>>> import numpy as np
>>> from numpy import linalg as LA
>>> np.set_printoptions(precision=3, suppress=True, linewidth=140, sign=" ")
>>> rng = np.random.default_rng(204743)
>>> lab = rng.integers(0, 2, 9)
>>> feats = np.array([[0, 3, 2, 2, 3, 3, 1, 0, 0],
...     [1, 2, 1, 0, 0, 1, 2, 1, 2],
...     [3, 3, 3, 0, 2, 1, 2, 2, 2],
...     [3, 2, 3, 2, 0, 2, 3, 3, 2],
...     [1, 2, 0, 0, 3, 0, 0, 0, 2],
...     [0, 0, 3, 0, 2, 1, 1, 1, 0],
...     [2, 2, 2, 2, 0, 2, 0, 3, 2],
...     [3, 2, 0, 2, 1, 3, 3, 0, 3],
...     [1, 1, 3, 1, 3, 1, 3, 0, 3]]) * (lab[:, None] == lab)
>>> print(feats)
[[ 0  0  0  2  0  0  0  0  0]
 [ 0  2  1  0  0  1  2  1  0]
 [ 0  3  3  0  2  1  2  2  0]
 [ 3  0  0  2  0  0  0  0  2]
 [ 0  2  0  0  3  0  0  0  0]
 [ 0  0  3  0  2  1  1  1  0]
 [ 0  2  2  0  0  2  0  3  0]
 [ 0  2  0  0  1  3  3  0  0]
 [ 1  0  0  1  0  0  0  0  3]]
>>> U, s, Vt = LA.svd(feats)
>>> print(s)
[ 8.942  5.125  3.79   3.455  2.457  1.931  1.644  1.414  0.053]
>>> out = U[:, :8] @ np.diag(s[:8]) @ Vt[:8]
>>> print(round(LA.norm(feats - out, 2), 3), round(float(s[8]), 3))
0.053 0.053
>>> print(round(np.log10(LA.cond(feats))))
2
>>> print(np.argsort(-LA.norm(feats, axis=0).round(6), kind="stable")[:3])
[ 1  2  4]
>>> print(LA.matrix_rank(feats, rtol=0.1))
8
>>> print(np.round(np.abs(LA.svd(feats)[2][-1]), 3) + 0)
[ 0.     0.359  0.432  0.     0.244  0.21   0.365  0.669  0.   ]
>>> out = LA.inv(feats)
>>> print(round(float(LA.det(feats) * LA.det(out)), 3))
1.0
>>> print(np.round(LA.cond(feats), 3))
169.22
>>> print(np.allclose(out, feats.T))
False
>>> print(feats @ feats)
[[  6   0   0   4   0   0   0   0   4]
 [  0  13  12   0   5  11  10  11   0]
 [  0  27  19   0  16  17  19  16   0]
 [  8   0   0  12   0   0   0   0  10]
 [  0  10   2   0   9   2   4   2   0]
 [  0  17  14   0  15   9  10  10   0]
 [  0  16  14   0  11  15  19   8   0]
 [  0  12  17   0   9  11   7  14   0]
 [  6   0   0   7   0   0   0   0  11]]
>>> print(np.round(LA.det(feats), 3))
-350.0
>>> print(np.flatnonzero(LA.matrix_power((feats != 0) + (feats.T != 0) + np.eye(9), 9)[5]))
[ 1  2  4  5  6  7]
>>> print(np.sort(LA.eigvals(feats).real))
[-2.938 -1.614 -0.294  0.944  1.37   1.37   1.803  4.811  8.547]
>>> print((feats != 0).astype(int))
[[ 0  0  0  1  0  0  0  0  0]
 [ 0  1  1  0  0  1  1  1  0]
 [ 0  1  1  0  1  1  1  1  0]
 [ 1  0  0  1  0  0  0  0  1]
 [ 0  1  0  0  1  0  0  0  0]
 [ 0  0  1  0  1  1  1  1  0]
 [ 0  1  1  0  0  1  0  1  0]
 [ 0  1  0  0  1  1  1  0  0]
 [ 1  0  0  1  0  0  0  0  1]]
>>> print((LA.matrix_power((feats != 0) + (feats.T != 0) + np.eye(9), 9) > 0).astype(int))
[[ 1  0  0  1  0  0  0  0  1]
 [ 0  1  1  0  1  1  1  1  0]
 [ 0  1  1  0  1  1  1  1  0]
 [ 1  0  0  1  0  0  0  0  1]
 [ 0  1  1  0  1  1  1  1  0]
 [ 0  1  1  0  1  1  1  1  0]
 [ 0  1  1  0  1  1  1  1  0]
 [ 0  1  1  0  1  1  1  1  0]
 [ 1  0  0  1  0  0  0  0  1]]
>>> mat = np.loadtxt("mat.csv", delimiter=",")
>>> print(mat)
[[-0.1  0.4  0.3  1.2  0.9 -1.7 -0.3  0.2  0.2 -0.7]
 [-1.  -0.2  1.2  0.6 -1.  -1.1  1.   0.6  1.   1.2]
 [ 1.7  1.4 -0.3 -0.3 -1.7  1.6 -1.4  0.3 -0.9  1. ]
 [-0.5  0.1 -0.1  2.1  0.1  0.6  0.4 -0.9  0.1 -0.4]
 [-1.2  0.4 -0.3  0.4  0.  -1.9 -1.1 -0.3  1.9  0.1]
 [-1.7 -0.7  0.8 -1.1  0.2 -0.8 -1.7 -0.6  1.  -0.1]
 [-1.9 -0.9 -0.3  0.6  0.2 -1.1  0.4 -1.8  0.5 -1.4]]
>>> x0 = np.array([1, 0, 0, 2, 0, 2, 1, 1, 0, 0])
>>> print(np.sign((mat @ x0).round(6)))
[-1. -1.  1.  1. -1. -1. -1.]
>>> print((mat * x0).sum(axis=1))
[-1.2 -0.4  3.2  4.4 -5.6 -7.8 -4.3]
>>> print(np.einsum("ij,j->i", mat, x0))
[-1.2 -0.4  3.2  4.4 -5.6 -7.8 -4.3]
>>> print(LA.norm(mat @ x0) <= LA.norm(mat, 2) * LA.norm(x0) + 1e-9)
True
>>> print(mat * x0)
[[-0.1  0.   0.   2.4  0.  -3.4 -0.3  0.2  0.  -0. ]
 [-1.  -0.   0.   1.2 -0.  -2.2  1.   0.6  0.   0. ]
 [ 1.7  0.  -0.  -0.6 -0.   3.2 -1.4  0.3 -0.   0. ]
 [-0.5  0.  -0.   4.2  0.   1.2  0.4 -0.9  0.  -0. ]
 [-1.2  0.  -0.   0.8  0.  -3.8 -1.1 -0.3  0.   0. ]
 [-1.7 -0.   0.  -2.2  0.  -1.6 -1.7 -0.6  0.  -0. ]
 [-1.9 -0.  -0.   1.2  0.  -2.2  0.4 -1.8  0.  -0. ]]
>>> print(mat @ np.ones(10))
[ 0.4  2.3  1.4  1.5 -2.  -4.7 -5.7]
